$ python3 -q
>>> import numpy as np
>>> np.set_printoptions(precision=3, suppress=True, linewidth=140)
>>> X = np.loadtxt("block10.csv", delimiter=",")
>>> X
array([[ 0.069,  0.107,  0.119, -0.107, -0.056,  0.081, -0.031, -0.107,  0.056,  0.031,  0.031],
       [ 0.107,  0.165,  0.184, -0.165, -0.087,  0.126, -0.048, -0.165,  0.087,  0.048,  0.048],
       [ 0.119,  0.184,  0.206, -0.184, -0.097,  0.141, -0.054, -0.184,  0.097,  0.054,  0.054],
       [-0.107, -0.165, -0.184,  0.165,  0.087, -0.126,  0.048,  0.165, -0.087, -0.048, -0.048],
       [-0.056, -0.087, -0.097,  0.087,  0.046, -0.067,  0.026,  0.087, -0.046, -0.026, -0.026],
       [ 0.081,  0.126,  0.141, -0.126, -0.067,  0.096, -0.037, -0.126,  0.067,  0.037,  0.037],
       [-0.031, -0.048, -0.054,  0.048,  0.026, -0.037,  0.014,  0.048, -0.026, -0.014, -0.014],
       [-0.107, -0.165, -0.184,  0.165,  0.087, -0.126,  0.048,  0.165, -0.087, -0.048, -0.048],
       [ 0.056,  0.087,  0.097, -0.087, -0.046,  0.067, -0.026, -0.087,  0.046,  0.026,  0.026],
       [ 0.031,  0.048,  0.054, -0.048, -0.026,  0.037, -0.014, -0.048,  0.026,  0.014,  0.014],
       [ 0.031,  0.048,  0.054, -0.048, -0.026,  0.037, -0.014, -0.048,  0.026,  0.014,  0.014]])
>>> rng = np.random.default_rng(200)
>>> z = rng.permutation(11)
>>> z
array([ 7,  6,  0,  9,  2,  3,  1,  4,  8, 10,  5])
>>> Y = X[z][:, z]
>>> print(Y)
[[ 0.165  0.048 -0.107 -0.048 -0.184  0.165 -0.165  0.087 -0.087 -0.048 -0.126]
 [ 0.048  0.014 -0.031 -0.014 -0.054  0.048 -0.048  0.026 -0.026 -0.014 -0.037]
 [-0.107 -0.031  0.069  0.031  0.119 -0.107  0.107 -0.056  0.056  0.031  0.081]
 [-0.048 -0.014  0.031  0.014  0.054 -0.048  0.048 -0.026  0.026  0.014  0.037]
 [-0.184 -0.054  0.119  0.054  0.206 -0.184  0.184 -0.097  0.097  0.054  0.141]
 [ 0.165  0.048 -0.107 -0.048 -0.184  0.165 -0.165  0.087 -0.087 -0.048 -0.126]
 [-0.165 -0.048  0.107  0.048  0.184 -0.165  0.165 -0.087  0.087  0.048  0.126]
 [ 0.087  0.026 -0.056 -0.026 -0.097  0.087 -0.087  0.046 -0.046 -0.026 -0.067]
 [-0.087 -0.026  0.056  0.026  0.097 -0.087  0.087 -0.046  0.046  0.026  0.067]
 [-0.048 -0.014  0.031  0.014  0.054 -0.048  0.048 -0.026  0.026  0.014  0.037]
 [-0.126 -0.037  0.081  0.037  0.141 -0.126  0.126 -0.067  0.067  0.037  0.096]]
>>> print(np.round(np.sort(np.abs(np.linalg.eigvals(Y))), 3) + 0)
[0. 0. 0. 0. 0. 0. 0. 0. 0. 0. 1.]
>>> U, sigma, Vh = np.linalg.svd(X)
>>> print(sigma.round(3) + 0)
[1. 0. 0. 0. 0. 0. 0. 0. 0. 0. 0.]
>>> Y = U[:, :1] @ np.diag(sigma[:1]) @ Vh[:1]
>>> round(float(np.linalg.norm(X - Y, 2)), 3), round(float(sigma[1]), 3)
(0.0, 0.0)
>>> round(float(np.abs(X - Y).max()), 3)
0.0
>>> print(np.linalg.matrix_rank(Y))
1
>>> round(np.linalg.norm(X - Y) / np.linalg.norm(X), 3)
np.float64(0.0)
>>> C2 = X.T @ X
>>> np.diag(C2)
array([0.069, 0.165, 0.206, 0.165, 0.046, 0.096, 0.014, 0.165, 0.046, 0.014, 0.014])
>>> np.linalg.matrix_rank(C2)
np.int64(1)
>>> th = np.radians(180)
>>> Rm = np.eye(11)
>>> Rm[5, 5] = Rm[10, 10] = np.cos(th)
>>> Rm[5, 10], Rm[10, 5] = -np.sin(th), np.sin(th)
>>> Rm.round(3) + 0
array([[ 1.,  0.,  0.,  0.,  0.,  0.,  0.,  0.,  0.,  0.,  0.],
       [ 0.,  1.,  0.,  0.,  0.,  0.,  0.,  0.,  0.,  0.,  0.],
       [ 0.,  0.,  1.,  0.,  0.,  0.,  0.,  0.,  0.,  0.,  0.],
       [ 0.,  0.,  0.,  1.,  0.,  0.,  0.,  0.,  0.,  0.,  0.],
       [ 0.,  0.,  0.,  0.,  1.,  0.,  0.,  0.,  0.,  0.,  0.],
       [ 0.,  0.,  0.,  0.,  0., -1.,  0.,  0.,  0.,  0.,  0.],
       [ 0.,  0.,  0.,  0.,  0.,  0.,  1.,  0.,  0.,  0.,  0.],
       [ 0.,  0.,  0.,  0.,  0.,  0.,  0.,  1.,  0.,  0.,  0.],
       [ 0.,  0.,  0.,  0.,  0.,  0.,  0.,  0.,  1.,  0.,  0.],
       [ 0.,  0.,  0.,  0.,  0.,  0.,  0.,  0.,  0.,  1.,  0.],
       [ 0.,  0.,  0.,  0.,  0.,  0.,  0.,  0.,  0.,  0., -1.]])
>>> Y = X @ Rm.T
>>> print(np.round(np.linalg.svd(X, compute_uv=False), 3) + 0, np.round(np.linalg.svd(Y, compute_uv=False), 3) + 0)
[1. 0. 0. 0. 0. 0. 0. 0. 0. 0. 0.] [1. 0. 0. 0. 0. 0. 0. 0. 0. 0. 0.]
>>> np.allclose(X @ X.T, Y @ Y.T)
True
>>> round(np.linalg.det(Rm), 3), np.trace(Rm)
(np.float64(1.0), np.float64(7.0))
